$ python -q
>>> import numpy as np
>>> from numpy import linalg as LA
>>> np.set_printoptions(suppress=True, linewidth=120)
>>> data = np.loadtxt("out5.csv", delimiter=",")
>>> data
array([[-0.86,  0.  , -0.99, -0.86,  0.82, -0.86],
       [-0.86,  0.  , -0.99, -0.86,  0.82, -0.86],
       [ 0.2 ,  0.  ,  0.36,  0.2 , -0.18,  0.2 ],
       [-0.54,  0.  , -0.81, -0.54,  0.49, -0.54],
       [-0.72,  0.  , -0.94, -0.72,  0.67, -0.72],
       [-0.72,  0.  , -0.94, -0.72,  0.67, -0.72],
       [-0.72,  0.  , -0.94, -0.72,  0.67, -0.72],
       [-0.8 ,  0.  , -0.97, -0.8 ,  0.76, -0.8 ],
       [ 0.91,  0.  ,  0.99,  0.91, -0.87,  0.91],
       [ 0.29,  0.  ,  0.52,  0.29, -0.26,  0.29],
       [ 0.94,  0.  ,  1.  ,  0.94, -0.91,  0.94],
       [ 0.72,  0.  ,  0.94,  0.72, -0.67,  0.72],
       [ 0.91,  0.  ,  0.99,  0.91, -0.87,  0.91],
       [ 0.1 ,  0.  ,  0.19,  0.1 , -0.09,  0.1 ],
       [ 0.89,  0.  ,  0.99,  0.89, -0.85,  0.89],
       [ 0.2 ,  0.  ,  0.36,  0.2 , -0.18,  0.2 ],
       [ 0.54,  0.  ,  0.81,  0.54, -0.49,  0.54],
       [ 0.66,  0.  ,  0.91,  0.66, -0.62,  0.66],
       [-0.8 ,  0.  , -0.97, -0.8 ,  0.76, -0.8 ],
       [ 0.  ,  0.  ,  0.  ,  0.  ,  0.  ,  0.  ],
       [-0.46,  0.  , -0.74, -0.46,  0.42, -0.46],
       [ 0.6 ,  0.  ,  0.87,  0.6 , -0.56,  0.6 ],
       [-0.72,  0.  , -0.94, -0.72,  0.67, -0.72],
       [ 0.96,  0.  ,  1.  ,  0.96, -0.95,  0.96],
       [ 0.76,  0.  ,  0.96,  0.76, -0.72,  0.76],
       [-0.91,  0.  , -0.99, -0.91,  0.87, -0.91],
       [-0.1 ,  0.  , -0.19, -0.1 ,  0.09, -0.1 ],
       [ 0.91,  0.  ,  0.99,  0.91, -0.87,  0.91],
       [-0.86,  0.  , -0.99, -0.86,  0.82, -0.86],
       [ 0.  ,  0.  ,  0.  ,  0.  ,  0.  ,  0.  ],
       [-0.8 ,  0.  , -0.97, -0.8 ,  0.76, -0.8 ],
       [ 0.94,  0.  ,  1.  ,  0.94, -0.91,  0.94],
       [ 0.76,  0.  ,  0.96,  0.76, -0.72,  0.76],
       [-0.66,  0.  , -0.91, -0.66,  0.62, -0.66],
       [ 0.97,  0.  ,  1.  ,  0.97, -0.96,  0.97],
       [-0.54,  0.  , -0.81, -0.54,  0.49, -0.54],
       [-0.2 ,  0.  , -0.36, -0.2 ,  0.18, -0.2 ],
       [-0.38,  0.  , -0.64, -0.38,  0.35, -0.38],
       [-0.96,  0.  , -1.  , -0.96,  0.95, -0.96],
       [ 0.8 ,  0.  ,  0.97,  0.8 , -0.76,  0.8 ],
       [ 0.46,  0.  ,  0.74,  0.46, -0.42,  0.46],
       [ 0.29,  0.  ,  0.52,  0.29, -0.26,  0.29],
       [-0.1 ,  0.  , -0.19, -0.1 ,  0.09, -0.1 ],
       [ 0.99,  0.  ,  1.  ,  0.99, -0.98,  0.99],
       [-0.46,  0.  , -0.74, -0.46,  0.42, -0.46],
       [-0.66,  0.  , -0.91, -0.66,  0.62, -0.66],
       [ 0.  ,  0.  ,  0.  ,  0.  ,  0.  ,  0.  ]])
>>> ang = np.radians(60)
>>> r_ = np.eye(6)
>>> r_[0, 0] = r_[2, 2] = np.cos(ang)
>>> r_[0, 2], r_[2, 0] = -np.sin(ang), np.sin(ang)
>>> r_.round(2)
array([[ 0.5 ,  0.  , -0.87,  0.  ,  0.  ,  0.  ],
       [ 0.  ,  1.  ,  0.  ,  0.  ,  0.  ,  0.  ],
       [ 0.87,  0.  ,  0.5 ,  0.  ,  0.  ,  0.  ],
       [ 0.  ,  0.  ,  0.  ,  1.  ,  0.  ,  0.  ],
       [ 0.  ,  0.  ,  0.  ,  0.  ,  1.  ,  0.  ],
       [ 0.  ,  0.  ,  0.  ,  0.  ,  0.  ,  1.  ]])
>>> M2 = data @ r_.T
>>> np.allclose(data @ data.T, M2 @ M2.T)
True
>>> np.round(LA.det(r_), 2), np.trace(r_)
(np.float64(1.0), np.float64(5.0))
>>> rng = np.random.default_rng(5425)
>>> W0 = np.array([[-1, -3, -5, -3, -3, -5, 2, -4, 4, -1, -4, -1, 2, 0],
...     [-1, 2, -3, -4, 1, 5, -5, 2, 2, 5, 5, 4, -1, -4],
...     [5, -4, 0, -5, 0, 2, 0, 1, 3, -3, 5, 4, -2, 4],
...     [-3, 5, -1, -4, 4, -3, -2, 2, 5, 3, -2, -4, -4, 4]]) * (rng.random((4, 14)) < 0.3)
>>> W0
array([[-1,  0,  0,  0,  0, -5,  0,  0,  0, -1, -4,  0,  0,  0],
       [ 0,  0,  0, -4,  0,  5, -5,  0,  0,  5,  0,  0,  0,  0],
       [ 0,  0,  0, -5,  0,  0,  0,  1,  0, -3,  0,  0,  0,  4],
       [-3,  0,  0,  0,  0,  0,  0,  0,  5,  3,  0, -4, -4,  0]])
>>> x = np.array([2, 1, 1, 2, -1, -2, 2, 1, -1, -1, -2, -2, 0, 2])
>>> h1 = np.maximum(W0 @ x, 0)
>>> h1
array([17,  0,  2,  0])
>>> np.maximum(W0 @ (3 * x), 0)
array([51,  0,  6,  0])
>>> w1 = np.array([[2, 2],
...     [2, 0],
...     [2, 0],
...     [1, 0],
...     [0, 2],
...     [3, 0],
...     [2, 1],
...     [0, 0],
...     [0, 1],
...     [0, 0],
...     [2, 2],
...     [0, 2],
...     [2, 2],
...     [0, 2]])
>>> b = np.array([-1, -5])
>>> hid = np.maximum(W0 @ w1 + b, 0)
>>> (hid > 0).astype(int)
array([[0, 0],
       [0, 0],
       [0, 1],
       [0, 0]])
>>> Z = np.array([[8, 3, 0], [6, 6, 7]])
>>> (hid @ Z).round(6).argmax(axis=1)
array([0, 0, 2, 0])
>>> hid @ Z
array([[ 0,  0,  0],
       [ 0,  0,  0],
       [18, 18, 21],
       [ 0,  0,  0]])
>>> feats = np.load("block12.npy")
>>> feats
array([[ 1, -1,  1, -1],
       [ 1,  0,  0,  0],
       [ 1,  1,  1,  1],
       [ 1,  2,  4,  8],
       [ 1,  3,  9, 27]])
>>> w1 = np.array([[1, 5, 5], [4, 5, 4], [3, 3, 2], [2, 3, 1]])
>>> b = np.array([-2, 0, -2])
>>> hid = np.maximum(feats @ w1 + b, 0)
>>> (hid > 0).mean(axis=0)
array([0.6, 0.8, 0.8])
>>> LA.matrix_rank(hid)
np.int64(3)
>>> (hid > 0).astype(int)
array([[0, 0, 0],
       [0, 1, 1],
       [1, 1, 1],
       [1, 1, 1],
       [1, 1, 1]])
>>> Z = np.array([[-2, 5, -4], [1, 5, -2], [-2, 0, -4]])
>>> hid @ Z
array([[   0,    0,    0],
       [  -1,   25,  -22],
       [ -20,  120, -104],
       [ -73,  430, -350],
       [-176, 1100, -864]])
>>> w1 @ Z
array([[ -7,  30, -34],
       [-11,  45, -42],
       [ -7,  30, -26],
       [ -3,  25, -18]])
>>> proj = feats @ LA.solve(feats.T @ feats, feats.T)
>>> np.round(np.trace(proj), 2)
np.float64(4.0)
>>> np.round(LA.eigvalsh(proj), 2) + 0
array([0., 1., 1., 1., 1.])
>>> np.allclose(proj @ proj, proj)
True
>>> np.round((np.eye(5) - proj) @ feats, 2) + 0
array([[0., 0., 0., 0.],
       [0., 0., 0., 0.],
       [0., 0., 0., 0.],
       [0., 0., 0., 0.],
       [0., 0., 0., 0.]])
>>> U, sigma, vt = LA.svd(feats)
>>> sigma.round(2)
array([30.08,  2.5 ,  1.56,  0.86])
>>> M2 = U[:, :1] @ np.diag(sigma[:1]) @ vt[:1]
>>> LA.matrix_rank(M2)
np.int64(1)
>>> np.round(np.abs(feats - M2).max(), 2)
np.float64(1.22)
>>> round(LA.norm(feats - M2, 2), 2), round(sigma[1], 2)
(np.float64(2.5), np.float64(2.5))
>>> mat = np.loadtxt("case16.csv", delimiter=",")
>>> mat
array([[ 5.,  2.,  0.,  3.,  6.,  2.,  1.,  3.,  4.,  6.],
       [ 4.,  5.,  6.,  2.,  5.,  4.,  7.,  5.,  6.,  6.],
       [ 2.,  2.,  3.,  5.,  2.,  4.,  3.,  4.,  3.,  4.],
       [ 0.,  0.,  0.,  0.,  0.,  0.,  0.,  0.,  0.,  0.],
       [ 2.,  2.,  1.,  3.,  6.,  3.,  2.,  4.,  5.,  4.],
       [ 0.,  0.,  0.,  0.,  0.,  0.,  0.,  0.,  0.,  0.],
       [ 6.,  4.,  3.,  1.,  3.,  2.,  4.,  0.,  4.,  6.],
       [ 3.,  3.,  3.,  0.,  2.,  0.,  3.,  0.,  1.,  3.],
       [ 0.,  0.,  0.,  0.,  0.,  0.,  0.,  0.,  0.,  0.],
       [ 8.,  5.,  3.,  6.,  6.,  6.,  5.,  5.,  7., 10.],
       [ 6.,  5.,  4.,  1.,  6.,  4.,  6.,  4.,  3.,  6.],
       [ 2.,  2.,  3.,  5.,  2.,  4.,  3.,  4.,  3.,  4.],
       [ 7.,  4.,  5.,  3.,  3.,  5.,  6.,  3.,  7.,  8.],
       [ 9.,  4.,  6.,  6.,  8.,  6.,  6.,  5.,  9.,  8.],
       [ 2.,  2.,  3.,  5.,  2.,  4.,  3.,  4.,  3.,  4.],
       [ 0.,  0.,  0.,  0.,  0.,  0.,  0.,  0.,  0.,  0.],
       [ 3.,  1.,  1.,  1.,  3.,  1.,  1.,  0.,  2.,  0.],
       [ 7.,  5.,  3.,  3.,  7.,  9.,  5.,  5.,  8.,  9.],
       [ 3.,  2.,  0.,  0.,  3.,  0.,  1.,  1.,  1.,  3.],
       [ 1.,  0.,  2.,  2.,  0.,  3.,  2.,  3.,  3.,  2.],
       [ 1.,  2.,  1.,  3.,  2.,  1.,  1.,  1.,  0.,  2.],
       [ 7.,  5.,  5.,  2.,  5.,  6.,  5.,  3.,  4.,  8.],
       [ 1.,  4.,  2.,  3.,  5.,  2.,  3.,  3.,  2.,  3.],
       [ 6.,  5.,  3.,  7., 11.,  5.,  4.,  5.,  7.,  6.],
       [ 6.,  4.,  5.,  7.,  5., 10.,  5.,  7.,  6.,  9.],
       [ 5.,  5.,  4.,  3.,  8.,  3.,  5.,  4.,  6.,  7.],
       [10.,  8.,  7.,  8., 12.,  7.,  6.,  4.,  9., 11.],
       [ 6.,  3.,  0.,  1.,  4.,  2.,  2.,  1.,  4.,  6.],
       [ 6.,  4.,  2.,  2.,  7.,  4.,  4.,  2.,  7.,  4.],
       [10.,  7.,  7.,  4.,  9.,  7.,  9.,  5., 11.,  9.],
       [ 6.,  2.,  1.,  2.,  4.,  3.,  2.,  0.,  5.,  3.],
       [ 0.,  0.,  0.,  0.,  0.,  0.,  0.,  0.,  0.,  0.],
       [ 1.,  0.,  2.,  2.,  0.,  3.,  2.,  3.,  3.,  2.],
       [13.,  8.,  6.,  3., 11.,  7.,  7.,  4.,  7., 11.],
       [ 7.,  5.,  5.,  2.,  5.,  3.,  6.,  4.,  5.,  8.]])
>>> O, V = LA.qr(mat[:, :2])[0], LA.qr(mat[:, 2:])[0]
>>> sigma = LA.svd(O.T @ V, compute_uv=False)
>>> round(LA.norm(O @ O.T - V @ V.T, 2), 2)
np.float64(1.0)
